$ python -q
>>> import numpy as np
>>> import numpy.linalg as la
>>> np.set_printoptions(precision=2, suppress=True, linewidth=160)
>>> M = np.load("sample1.npy")
>>> M
array([[ 0,  1, -1],
       [ 0,  1, -1],
       [ 0,  1, -1]])
>>> # row 1 repeats row 0
>>> rank = la.matrix_rank(M)
>>> rank
np.int64(1)
>>> ns = la.svd(M)[2][rank:].T
>>> la.matrix_rank(M.T @ M), la.matrix_rank(M @ M.T)
(np.int64(1), np.int64(1))
>>> [int(la.matrix_rank(np.delete(M, i, axis=0))) for i in range(3)]
[1, 1, 1]
>>> [int(la.matrix_rank(M[:, :j + 1])) for j in range(3)]
[0, 1, 1]
>>> np.round(M @ ns, 2) + 0
array([[0., 0.],
       [0., 0.],
       [0., 0.]])
>>> left, sv, VT = la.svd(M)
>>> sv.round(2) + 0
array([2.45, 0.  , 0.  ])
>>> A2 = left[:, :1] @ np.diag(sv[:1]) @ VT[:1]
>>> la.matrix_rank(M, rtol=0.05)
np.int64(1)
>>> round(la.norm(M, 2) / la.norm(M), 2)
np.float64(1.0)
>>> la.cond(M) > 100
np.True_
>>> arr = np.array([[0, 1, 0], [1, 0, 0], [0, 0, 1]])
>>> arr
array([[0, 1, 0],
       [1, 0, 0],
       [0, 0, 1]])
>>> la.matrix_power(arr, 100)
array([[1, 0, 0],
       [0, 1, 0],
       [0, 0, 1]])
>>> arr @ np.ones(3)
array([1., 1., 1.])
>>> pr = np.eye(3)[0]
>>> for _ in range(6):
...     pr = pr @ arr
...     print(pr.round(2))
... 
[0. 1. 0.]
[1. 0. 0.]
[0. 1. 0.]
[1. 0. 0.]
[0. 1. 0.]
[1. 0. 0.]
>>> w, evecs = la.eig(arr)
>>> w
array([ 1., -1.,  1.])
>>> np.sort(la.eigvals(arr @ arr))
array([1., 1., 1.])
>>> proj = np.triu(np.array([[-1, -1, 1], [0, 1, 0], [2, 3, -3]]), 1) + np.eye(3)
>>> A2 = proj @ arr @ la.inv(proj)
>>> round(la.det(A2), 2)
np.float64(-1.0)
>>> np.poly(A2)
array([ 1., -1., -1.,  1.])
>>> m1 = np.load("x.npy")
>>> m1
array([[ 8, 10,  6, 16,  4],
       [10, 17, 12, 20,  2],
       [ 6, 12,  9, 12,  0],
       [16, 20, 12, 32,  8],
       [ 4,  2,  0,  8,  4]])
>>> # looks like rank 2
>>> A2 = np.array([[3, 5, 4], [1, 1, 3], [4, 4, 4], [4, 5, 0], [0, 4, 4]])
>>> np.vstack([m1, A2.T]).shape
(8, 5)
>>> la.matrix_rank(m1 @ A2)
np.int64(2)
>>> rank = la.matrix_rank(m1)
>>> rank
np.int64(2)
>>> ns = la.svd(m1)[2][rank:].T
>>> np.allclose(m1 @ ns, 0)
True
>>> [int(la.matrix_rank(np.delete(m1, i, axis=0))) for i in range(5)]
[2, 2, 2, 2, 2]
>>> la.matrix_rank(m1.T @ m1), la.matrix_rank(m1 @ m1.T)
(np.int64(2), np.int64(2))
>>> ns.shape
(5, 3)
>>> J = np.loadtxt("layer7.csv", delimiter=",")
>>> J
array([[ 1.,  0.,  0.,  0.,  0.],
       [-3.,  1.,  0.,  0.,  0.],
       [-5., -5.,  1.,  0.,  0.],
       [ 5.,  3.,  2.,  1.,  0.],
       [ 0., -1.,  1.,  0.,  1.]])
>>> # triangular
>>> vec = np.array([-2, 5, -3])
>>> y = arr @ vec
>>> coef, lr = np.zeros(3), 1 / la.norm(arr, 2) ** 2
>>> for i in range(150):
...     coef -= lr * arr.T @ (arr @ coef - y)
...     if i % 50 == 0: print(i, round(la.norm(arr @ coef - y), 2))
... 
0 0.0
50 0.0
100 0.0
>>> round(la.cond(arr), 2)
np.float64(1.0)
>>> np.round(la.norm(J, 2) / la.norm(J), 2)
np.float64(0.92)
>>> np.abs(la.svd(J)[2][-1])
array([0.02, 0.05, 0.33, 0.9 , 0.28])
>>> la.matrix_rank(J, rtol=0.1)
np.int64(4)
>>> np.argsort(-la.norm(J, axis=0).round(6), kind="stable")[:3]
array([0, 1, 2])
>>> round(np.log10(la.cond(J)))
3
>>> [round(float(x), 2) for x in la.svd(J, compute_uv=False)[:3]]
[9.35, 3.34, 2.12]
>>> A2 = J / np.sqrt((J ** 2).mean(axis=1, keepdims=True))
>>> la.norm(A2, axis=1)
array([2.24, 2.24, 2.24, 2.24, 2.24])
>>> la.matrix_rank(A2) == la.matrix_rank(J)
np.True_
>>> A2[3]
array([1.79, 1.07, 0.72, 0.36, 0.  ])
>>> J - J.mean(axis=1, keepdims=True)
array([[ 0.8, -0.2, -0.2, -0.2, -0.2],
       [-2.6,  1.4,  0.4,  0.4,  0.4],
       [-3.2, -3.2,  2.8,  1.8,  1.8],
       [ 2.8,  0.8, -0.2, -1.2, -2.2],
       [-0.2, -1.2,  0.8, -0.2,  0.8]])
>>> left, sv, VT = la.svd(J)
>>> np.argmax(sv[:-1] / (sv[1:] + 1e-6)) + 1
np.int64(4)
>>> A2 = left[:, :4] @ np.diag(sv[:4]) @ VT[:4]
>>> round(float(np.abs(J - A2).max()), 2)
0.01
>>> la.matrix_rank(A2)
np.int64(4)
>>> A2.round(2) + 0
array([[ 1.  ,  0.  , -0.01,  0.01,  0.  ],
       [-3.  ,  1.  ,  0.  ,  0.  ,  0.  ],
       [-5.  , -5.  ,  1.  ,  0.  ,  0.  ],
       [ 5.  ,  3.  ,  2.  ,  1.  ,  0.  ],
       [ 0.  , -1.  ,  1.  ,  0.  ,  1.  ]])
>>> np.trace(J)
np.float64(5.0)
>>> np.allclose(J @ J.T, J.T @ J)
False
>>> np.round(la.det(J), 2)
np.float64(1.0)
>>> (J - J.T) / 2
array([[ 0. ,  1.5,  2.5, -2.5,  0. ],
       [-1.5,  0. ,  2.5, -1.5,  0.5],
       [-2.5, -2.5,  0. , -1. , -0.5],
       [ 2.5,  1.5,  1. ,  0. ,  0. ],
       [ 0. , -0.5,  0.5,  0. ,  0. ]])
>>> np.allclose(J, J.T)
False
>>> J @ J
array([[  1.,   0.,   0.,   0.,   0.],
       [ -6.,   1.,   0.,   0.,   0.],
       [  5., -10.,   1.,   0.,   0.],
       [ -9.,  -4.,   4.,   1.,   0.],
       [ -2.,  -7.,   2.,   0.,   1.]])
>>> np.sort(np.abs(la.eigvals(J)))
array([1., 1., 1., 1., 1.])
>>> rng = np.random.default_rng(213233)
>>> E = np.triu(rng.random((3, 3)) < 0.8, 1).astype(int)
>>> E = E + E.T
>>> E
array([[0, 1, 1],
       [1, 0, 0],
       [1, 0, 0]])
>>> (E - E.T) / 2
array([[0., 0., 0.],
       [0., 0., 0.],
       [0., 0., 0.]])
>>> np.allclose(E @ E.T, E.T @ E)
True
>>> np.sort(np.abs(la.eigvals(E)))
array([0.  , 1.41, 1.41])
>>> E @ E
array([[2, 0, 0],
       [0, 1, 1],
       [0, 1, 1]])
>>> np.round(la.det(E), 2)
np.float64(0.0)
>>> W0 = np.loadtxt("run6.csv", delimiter=",")
>>> W0
array([[ 0.44, -0.35, -0.57, -0.29,  0.42,  0.31],
       [-0.15,  0.81, -0.36,  0.12,  0.43, -0.02],
       [ 0.66,  0.17, -0.29,  0.38, -0.46, -0.32],
       [-0.58, -0.3 , -0.65,  0.13, -0.23, -0.28],
       [ 0.11, -0.13,  0.13, -0.24,  0.42, -0.85],
       [ 0.  ,  0.31, -0.13, -0.83, -0.45, -0.06]])
>>> t3 = np.stack([W0, -1 * W0, W0[::-1]])
>>> (t3 @ W0.T).shape
(3, 6, 6)
>>> la.norm(t3, axis=(1, 2))
array([2.45, 2.45, 2.45])
>>> la.det(t3)
array([-1., -1.,  1.])
>>> t3.sum(axis=0)
array([[ 0.  ,  0.31, -0.13, -0.83, -0.45, -0.06],
       [ 0.11, -0.13,  0.13, -0.24,  0.42, -0.85],
       [-0.58, -0.3 , -0.65,  0.13, -0.23, -0.28],
       [ 0.66,  0.17, -0.29,  0.38, -0.46, -0.32],
       [-0.15,  0.81, -0.36,  0.12,  0.43, -0.02],
       [ 0.44, -0.35, -0.57, -0.29,  0.42,  0.31]])
>>> u = np.array([2, 3, 1, 3, 0, 2])
>>> A2 = W0 + np.outer(u, np.eye(6)[3])
>>> A2
array([[ 0.44, -0.35, -0.57,  1.71,  0.42,  0.31],
       [-0.15,  0.81, -0.36,  3.12,  0.43, -0.02],
       [ 0.66,  0.17, -0.29,  1.38, -0.46, -0.32],
       [-0.58, -0.3 , -0.65,  3.13, -0.23, -0.28],
       [ 0.11, -0.13,  0.13, -0.24,  0.42, -0.85],
       [ 0.  ,  0.31, -0.13,  1.17, -0.45, -0.06]])
>>> round(float(la.norm(A2[3] - A2[5])), 2)
2.22
>>> round(la.norm(A2, 2), 2)
np.float64(5.18)
>>> np.round(la.norm(A2, 1), 2), round(la.norm(A2, np.inf), 2)
(np.float64(10.75), np.float64(5.17))
>>> round(A2[3] @ A2[5], 2)
np.float64(3.78)
>>> K = np.load("data.npy")
>>> K
array([[0, 2, 0],
       [0, 0, 2],
       [1, 0, 0]])
>>> z = rng.permutation(3)
>>> z
array([2, 1, 0])
>>> A2 = K[z][:, z]
>>> np.diag(A2)
array([0, 0, 0])
>>> np.round(np.abs(la.eigvals(K)).max(), 2)
np.float64(1.59)
>>> (K + K.T) / 2
array([[0. , 1. , 0.5],
       [1. , 0. , 1. ],
       [0.5, 1. , 0. ]])
>>> K @ K
array([[0, 0, 4],
       [2, 0, 0],
       [0, 2, 0]])
>>> np.allclose(K @ K.T, K.T @ K)
False
>>> round(la.det(K), 2)
np.float64(4.0)
>>> la.matrix_power(K, 4)
array([[0, 8, 0],
       [0, 0, 8],
       [4, 0, 0]])
>>> vec = np.array([-3, -3, 1])
>>> h = np.maximum(K @ vec, 0)
>>> np.maximum(K @ vec, 0) - np.maximum(-K @ vec, 0)
array([-6,  2, -3])
>>> np.flatnonzero(h > 1e-9)
array([1])
>>> np.maximum(K @ (3 * vec), 0)
array([0, 6, 0])
>>> K.T @ h
array([0, 0, 4])
>>> mat = np.loadtxt("out14.csv", delimiter=",")
>>> mat
array([[3., 1., 1., 1., 1., 1.],
       [1., 3., 1., 1., 1., 1.],
       [1., 1., 3., 1., 1., 1.],
       [1., 1., 1., 3., 1., 1.],
       [1., 1., 1., 1., 3., 1.],
       [1., 1., 1., 1., 1., 3.]])
>>> # equal to its transpose
>>> w, evecs = la.eigh(mat)
>>> np.round(w.sum(), 2), np.trace(mat)
(np.float64(18.0), np.float64(18.0))
>>> (w > 1e-8).sum(), (w < -1e-8).sum()
(np.int64(6), np.int64(0))
>>> np.abs(evecs[:, -1])
array([0.41, 0.41, 0.41, 0.41, 0.41, 0.41])
>>> evecs @ np.diag(w) @ evecs.T
array([[3., 1., 1., 1., 1., 1.],
       [1., 3., 1., 1., 1., 1.],
       [1., 1., 3., 1., 1., 1.],
       [1., 1., 1., 3., 1., 1.],
       [1., 1., 1., 1., 3., 1.],
       [1., 1., 1., 1., 1., 3.]])
>>> w
array([2., 2., 2., 2., 2., 8.])
>>> vec = np.array([-1, 0, 3, 1, 3, 1])
>>> mat @ np.eye(6)[1]
array([1., 3., 1., 1., 1., 1.])
>>> (mat @ vec).argmax()
np.int64(2)
>>> mat @ (2 * vec)
array([10., 14., 26., 18., 26., 18.])
